$ python -q
>>> import numpy as np
>>> from numpy import linalg as LA
>>> np.set_printoptions(precision=2, suppress=True, linewidth=140)
>>> def tidy(a):
...     return np.round(a, 2) + 0
... 
>>> A = np.loadtxt("mat.csv", delimiter=",")
>>> A
array([[  6.87,  43.02,  81.04, -18.08,  76.88,  56.05,  60.12,  68.99,  26.97,  58.89,   9.01,  17.96],
       [-42.99, -67.  , -54.09, -57.13, -59.04, -68.04, -63.02, -68.96, -87.03, -46.98, -74.9 , -81.01],
       [ 14.02,  26.04,  26.98,  14.98,  27.96,  28.04,  27.03,  29.95,  29.94,  22.04,  24.05,  27.  ],
       [  0.97,  29.  ,  62.98, -21.98,  59.04,  40.05,  43.98,  50.98,  13.01,  44.97,  -0.95,   6.05],
       [-26.95,  -3.  ,  53.95, -69.08,  44.97,  12.06,  21.  ,  26.94, -38.96,  32.95, -51.01, -44.98],
       [ -7.99, -31.98, -54.05,   6.03, -52.09, -39.95, -42.03, -48.06, -24.01, -39.94, -12.08, -18.06],
       [ 29.1 ,  40.91,  27.  ,  41.98,  31.02,  40.  ,  35.94,  38.96,  56.99,  24.94,  50.93,  54.03],
       [-32.95, -36.96,  -9.03, -56.04, -15.02, -31.96, -25.97, -27.02, -60.99, -13.09, -58.92, -59.88],
       [-25.92, -54.03, -63.06, -23.01, -63.89, -60.  , -58.99, -65.98, -58.01, -49.94, -43.96, -50.99],
       [-26.04, -14.01,  27.1 , -57.  ,  20.05,  -3.98,   2.85,   5.96, -41.89,  14.08, -47.97, -44.93]])
>>> def softmax(z):
...     e = np.exp(z - z.max(axis=-1, keepdims=True))
...     return e / e.sum(axis=-1, keepdims=True)
... 
>>> tidy(softmax(10 * A[0]))
array([0., 0., 1., 0., 0., 0., 0., 0., 0., 0., 0., 0.])
>>> att = A @ A.T / np.sqrt(12)
>>> softmax(att)[0] @ A
array([  6.87,  43.02,  81.04, -18.08,  76.88,  56.05,  60.12,  68.99,  26.97,  58.89,   9.01,  17.96])
>>> LA.matrix_rank(A, rtol=0.1)
np.int64(2)
>>> J = np.loadtxt("dump.csv", delimiter=",")
>>> tidy(J)
array([[ 15.54, -34.78, -26.88,  -3.9 , -17.17,  13.62,   1.92],
       [ 15.49, -34.64, -26.75,  -3.89, -17.07,  13.57,   1.91],
       [  9.2 , -19.32, -13.04,  -2.76,  -7.21,   8.3 ,   0.61],
       [  8.57, -17.94, -11.85,  -2.67,  -6.4 ,   7.77,   0.45],
       [  7.5 , -15.65,  -9.89,  -2.53,  -5.1 ,   6.86,   0.18],
       [  6.95, -14.51,  -8.93,  -2.46,  -4.48,   6.4 ,   0.04],
       [  0.63,  -2.95,  -0.53,  -1.55,  -0.03,   0.87,  -1.42],
       [  0.  ,  -1.68,  -0.09,  -1.18,  -0.02,   0.23,  -1.26],
       [ -0.2 ,  -0.78,   0.01,  -0.68,  -0.07,  -0.04,  -0.8 ],
       [  2.87,   3.47,   1.13,   3.55,   2.74,   1.94,   4.82],
       [  3.36,   4.06,   1.48,   4.08,   3.37,   2.3 ,   5.56],
       [  5.08,   6.26,   2.95,   5.93,   5.83,   3.57,   8.13],
       [  5.67,   7.07,   3.54,   6.57,   6.77,   4.01,   9.01],
       [  6.78,   8.68,   4.75,   7.77,   8.62,   4.84,  10.68],
       [  7.71,  10.09,   5.86,   8.78,  10.28,   5.54,  12.07],
       [ 16.29,  25.95,  19.49,  18.52,  28.94,  12.06,  25.35]])
>>> Uu, sigma, vt = LA.svd(J)
>>> np.argmax(sigma[:-1] / (sigma[1:] + 1e-6)) + 1
np.int64(3)
>>> tidy(sigma)
array([96.82, 55.87,  7.56,  0.  ,  0.  ,  0.  ,  0.  ])
>>> Y = Uu[:, :3] @ np.diag(sigma[:3]) @ vt[:3]
>>> LA.matrix_rank(Y)
np.int64(3)
>>> LA.matrix_rank(J, rtol=0.05)
np.int64(3)
>>> tidy(Y)
array([[ 15.54, -34.78, -26.88,  -3.9 , -17.17,  13.62,   1.92],
       [ 15.49, -34.64, -26.75,  -3.89, -17.07,  13.57,   1.91],
       [  9.2 , -19.32, -13.04,  -2.76,  -7.21,   8.3 ,   0.61],
       [  8.57, -17.94, -11.85,  -2.67,  -6.4 ,   7.77,   0.45],
       [  7.5 , -15.65,  -9.89,  -2.53,  -5.1 ,   6.86,   0.18],
       [  6.95, -14.51,  -8.93,  -2.46,  -4.48,   6.4 ,   0.04],
       [  0.63,  -2.95,  -0.53,  -1.55,  -0.03,   0.87,  -1.42],
       [  0.  ,  -1.68,  -0.09,  -1.18,  -0.02,   0.23,  -1.26],
       [ -0.2 ,  -0.78,   0.01,  -0.68,  -0.07,  -0.04,  -0.8 ],
       [  2.87,   3.47,   1.13,   3.55,   2.74,   1.94,   4.82],
       [  3.36,   4.06,   1.48,   4.08,   3.37,   2.3 ,   5.56],
       [  5.08,   6.26,   2.95,   5.93,   5.83,   3.57,   8.13],
       [  5.67,   7.07,   3.54,   6.57,   6.77,   4.01,   9.01],
       [  6.78,   8.68,   4.75,   7.77,   8.62,   4.84,  10.68],
       [  7.71,  10.09,   5.86,   8.78,  10.28,   5.54,  12.07],
       [ 16.29,  25.95,  19.49,  18.52,  28.94,  12.06,  25.35]])
